$ python3 -q
>>> import numpy as np
>>> np.set_printoptions(suppress=True, linewidth=160)
>>> X = np.loadtxt("layer1.csv", delimiter=",")
>>> X
array([[ 2.  ,  1.02,  0.  ,  2.  ,  2.04,  0.  ,  2.98,  1.96],
       [ 2.01,  0.99,  0.01,  2.01,  1.96, -0.01,  3.  ,  2.  ],
       [ 2.  ,  0.96,  0.01,  1.98,  2.01,  0.03,  3.03,  2.  ],
       [ 2.02,  0.98, -0.02,  2.01,  1.96,  0.  ,  3.  ,  2.02],
       [ 2.02,  1.  ,  0.  ,  1.98,  2.03,  0.06,  3.  ,  1.98],
       [ 1.98,  0.99, -0.02,  2.01,  2.  ,  0.01,  3.01,  2.  ],
       [ 1.99,  1.  ,  0.03,  2.01,  1.97,  0.  ,  3.01,  1.97],
       [ 1.99,  0.96, -0.02,  2.  ,  2.  ,  0.03,  2.99,  2.02],
       [ 2.01,  0.99, -0.02,  1.98,  1.98, -0.03,  3.01,  1.99],
       [ 3.  ,  1.01,  2.01,  1.99,  3.03,  1.99,  1.03,  0.99],
       [ 2.98,  0.99,  2.03,  1.98,  3.01,  2.  ,  1.01,  1.  ],
       [ 3.04,  1.01,  1.98,  1.98,  2.99,  1.97,  1.02,  1.01],
       [ 3.01,  1.01,  2.  ,  2.03,  2.97,  2.01,  1.  ,  1.01],
       [ 3.03,  0.97,  2.01,  2.  ,  3.  ,  1.99,  0.95,  1.01],
       [ 3.03,  0.99,  1.98,  2.02,  3.01,  1.99,  1.  ,  1.  ],
       [ 2.99,  1.  ,  1.99,  2.01,  2.99,  1.98,  0.99,  0.99],
       [ 2.96,  0.99,  1.98,  1.96,  3.03,  2.03,  1.02,  0.98],
       [ 3.04,  0.98,  2.01,  2.  ,  2.98,  1.98,  1.  ,  1.02]])
>>> C2 = np.cov(X, rowvar=False)
>>> np.round(np.linalg.eigvalsh(C2)[::-1], 2) + 0
array([3.96, 0.  , 0.  , 0.  , 0.  , 0.  , 0.  , 0.  ])
>>> C2.shape
(8, 8)
>>> np.round(X.std(axis=0), 2)
array([0.5 , 0.02, 1.  , 0.02, 0.5 , 0.99, 1.  , 0.5 ])
>>> np.argsort(-X.std(axis=0).round(6), kind="stable")
array([2, 6, 5, 4, 0, 7, 3, 1])
>>> d = np.linalg.norm(X[:, None] - X[None], axis=-1)
>>> d[:5, :5].round(2)
array([[0.  , 0.1 , 0.1 , 0.11, 0.08],
       [0.1 , 0.  , 0.08, 0.04, 0.11],
       [0.1 , 0.08, 0.  , 0.09, 0.07],
       [0.11, 0.04, 0.09, 0.  , 0.11],
       [0.08, 0.11, 0.07, 0.11, 0.  ]])
>>> d.shape
(18, 18)
>>> np.linalg.matrix_rank(d ** 2)
np.int64(10)
>>> np.flatnonzero(d[5] < d.mean() / 2)
array([0, 1, 2, 3, 4, 5, 6, 7, 8])
>>> np.unravel_index(d.round(6).argmax(), d.shape)
(np.int64(8), np.int64(13))
>>> d.mean(axis=1).argmax()
np.int64(13)
>>> np.round(np.linalg.norm(X, axis=1), 2)
array([5.09, 5.09, 5.11, 5.1 , 5.1 , 5.1 , 5.08, 5.09, 5.09, 5.76, 5.74, 5.74, 5.75, 5.75, 5.76, 5.72, 5.73, 5.75])
>>> np.round(np.linalg.norm(X - X.mean(axis=0), axis=1), 2)
array([1.91, 1.94, 1.93, 1.96, 1.89, 1.95, 1.93, 1.93, 1.97, 1.93, 1.94, 1.91, 1.93, 1.97, 1.93, 1.92, 1.94, 1.93])
>>> W2 = X[[16, 13]].astype(float)
>>> for _ in range(4):
...     labels = np.linalg.norm(X[:, None] - W2, axis=-1).argmin(axis=1)
...     W2 = np.array([X[labels == j].mean(axis=0) for j in range(2)])
... 
>>> labels
array([0, 0, 0, 0, 0, 0, 0, 0, 0, 1, 1, 1, 1, 1, 1, 1, 1, 1])
>>> W2.round(2) + 0
array([[2.  , 0.99, 0.  , 2.  , 1.99, 0.01, 3.  , 1.99],
       [3.01, 0.99, 2.  , 2.  , 3.  , 1.99, 1.  , 1.  ]])
>>> np.bincount(labels)
array([9, 9])
